% ipython --no-banner

In [1]: import numpy as np

In [2]: import numpy.linalg as la

In [3]: np.set_printoptions(precision=2, suppress=True, linewidth=140, sign=" ")

In [4]: def rnd(a):
   ...:     return np.round(a, 2) + 0
   ...: 

In [5]: E, _ = la.qr(np.array([[-1.9, 1.3], [0.8, -0.1]]))

In [6]: print(rnd(E))
[[-0.92  0.39]
 [ 0.39  0.92]]

In [7]: print(rnd(E.reshape(2, -1)))
[[-0.92  0.39]
 [ 0.39  0.92]]

In [8]: print(rnd(E.reshape(-1, 2)))
[[-0.92  0.39]
 [ 0.39  0.92]]

In [9]: blk = E.reshape(2, 2, -1)

In [10]: print(rnd(np.einsum("ihd,ihd->ih", blk, blk)))
[[ 0.85  0.15]
 [ 0.15  0.85]]

In [11]: print(np.einsum("ihd,jhd->hij", blk, blk).shape)
(2, 2, 2)

In [12]: x = np.array([-5, -1])

In [13]: target = E @ x

In [14]: print(rnd(target))
[ 4.22 -2.86]

In [15]: print(rnd(la.solve(E, 4 * target)))
[-20.  -4.]

In [16]: print(rnd(la.solve(E, target + E[:, 1])))
[-5.  0.]

In [17]: la.solve(E, target[:-1])
ValueError: solve1: Input operand 1 has a mismatch in its core dimension 0, with gufunc signature (m,m),(m)->(m) (size 1 is different from 2)


In [18]: print(rnd(la.solve(E, E[:, 0])))
[ 1.  0.]

In [19]: arr = np.loadtxt("dump.csv", delimiter=",")

In [20]: print(arr)
[[-0.94 -0.51  0.37]
 [ 0.76  0.99  0.8 ]
 [ 0.66  0.56  0.02]
 [ 0.84 -0.99 -0.94]
 [ 0.27 -0.2  -0.21]
 [-0.78 -0.98 -0.69]
 [-0.54  0.71  0.6 ]
 [-0.97  0.13  0.7 ]
 [ 0.31 -0.89 -0.7 ]
 [-0.95 -1.   -1.  ]
 [-0.39  1.    0.94]
 [-0.88 -0.76  0.02]
 [ 0.35  0.98  0.78]
 [ 0.46 -0.58 -0.49]
 [ 0.27 -0.2  -0.21]
 [ 0.86  0.62 -0.13]
 [-0.96 -0.99 -0.53]
 [ 0.45  0.99  0.85]
 [ 0.97  0.93  0.  ]
 [ 0.37 -0.41 -0.35]
 [-0.17 -0.03  0.05]
 [ 0.81 -0.05 -0.43]
 [ 0.56  0.88  0.42]
 [-0.79  0.79  0.74]]

In [21]: # row 14 repeats row 4

In [22]: other = np.c_[arr[:, :2] @ np.array([[1, 0], [-1, 0]]), np.array([2, 1, 1, 1, 1, 1, 1, 2, 0, 2, 2, 1, 1, 0, 0, 2, 2, 1, 2, 0, 2, 0, 2, 2])]

In [23]: print(rnd(other))
[[-0.43  0.    2.  ]
 [-0.23  0.    1.  ]
 [ 0.1   0.    1.  ]
 [ 1.83  0.    1.  ]
 [ 0.47  0.    1.  ]
 [ 0.2   0.    1.  ]
 [-1.25  0.    1.  ]
 [-1.1   0.    2.  ]
 [ 1.2   0.    0.  ]
 [ 0.05  0.    2.  ]
 [-1.39  0.    2.  ]
 [-0.12  0.    1.  ]
 [-0.63  0.    1.  ]
 [ 1.04  0.    0.  ]
 [ 0.47  0.    0.  ]
 [ 0.24  0.    2.  ]
 [ 0.03  0.    2.  ]
 [-0.54  0.    1.  ]
 [ 0.04  0.    2.  ]
 [ 0.78  0.    0.  ]
 [-0.14  0.    2.  ]
 [ 0.86  0.    0.  ]
 [-0.32  0.    2.  ]
 [-1.58  0.    2.  ]]

In [24]: print(rnd(la.norm(la.qr(arr)[0].T @ other, axis=0) ** 2 / ((other ** 2).sum(axis=0) + 1e-12)))
[ 1.    0.    0.13]

In [25]: print(la.matrix_rank(other))
2

In [26]: print(rnd(la.norm(arr)))
5.77

In [27]: print(np.abs(arr).max())
1.0

In [28]: arr[24]
IndexError: index 24 is out of bounds for axis 0 with size 24


In [29]: print(np.unravel_index(np.abs(arr).argmax(), arr.shape))
(np.int64(9), np.int64(1))

In [30]: arr[:, 3]
IndexError: index 3 is out of bounds for axis 1 with size 3


In [31]: print(np.count_nonzero(arr))
71

In [32]: print(arr.shape)
(24, 3)

In [33]: lab = arr[:, 1] > np.median(arr[:, 1])

In [34]: u = arr[lab].mean(axis=0) - arr[~lab].mean(axis=0)

In [35]: print(np.argsort(-np.abs(u).round(6), kind="stable"))
[ 1  2  0]

In [36]: print(rnd((((arr - arr.mean(axis=0)) @ u > 0) == lab).mean()))
0.96

In [37]: O, r_ = la.qr(arr)

In [38]: print(rnd(r_))
[[ 3.38  1.32 -0.22]
 [ 0.   -3.44 -2.65]
 [ 0.    0.    1.12]]

In [39]: print(rnd(O.T @ O))
[[ 1.  0.  0.]
 [ 0.  1.  0.]
 [ 0.  0.  1.]]

In [40]: print(O.shape, r_.shape)
(24, 3) (3, 3)

In [41]: print(rnd(np.abs(np.diag(r_))))
[ 3.38  3.44  1.12]

In [42]: print(rnd(abs(r_[0, 0])), rnd(la.norm(arr[:, 0])))
3.38 3.38

In [43]: print(np.trace(O @ O.T))
3.0

In [44]: C = arr[[17, 14]].astype(float)

In [45]: for _ in range(6):
    ...:     lab = la.norm(arr[:, None] - C, axis=-1).argmin(axis=1)
    ...:     C = np.array([arr[lab == j].mean(axis=0) for j in range(2)])
    ...: 

In [46]: print(lab)
[ 1  0  0  1  1  1  0  0  1  1  0  1  0  1  1  0  1  0  0  1  1  1  0  0]

In [47]: print(np.bincount(lab))
[ 11  13]

In [48]: print(rnd(C))
[[ 0.17  0.78  0.52]
 [-0.1  -0.58 -0.39]]

In [49]: print(rnd(C[1] - C[0]))
[-0.28 -1.36 -0.91]

In [50]: A = np.loadtxt("x.csv", delimiter=",")

In [51]: print(A)
[[ 1. -1.  1.]
 [ 1.  0.  0.]
 [ 1.  1.  1.]]

In [52]: u, r1 = A[1], A[2]

In [53]: print(u @ r1)
1.0

In [54]: p = (u @ r1) / (u @ u) * u

In [55]: print(p)
[ 1.  0.  0.]

In [56]: print((r1 - p) @ u)
0.0

In [57]: print(rnd(la.norm(u + r1) ** 2 + la.norm(u - r1) ** 2))
8.0
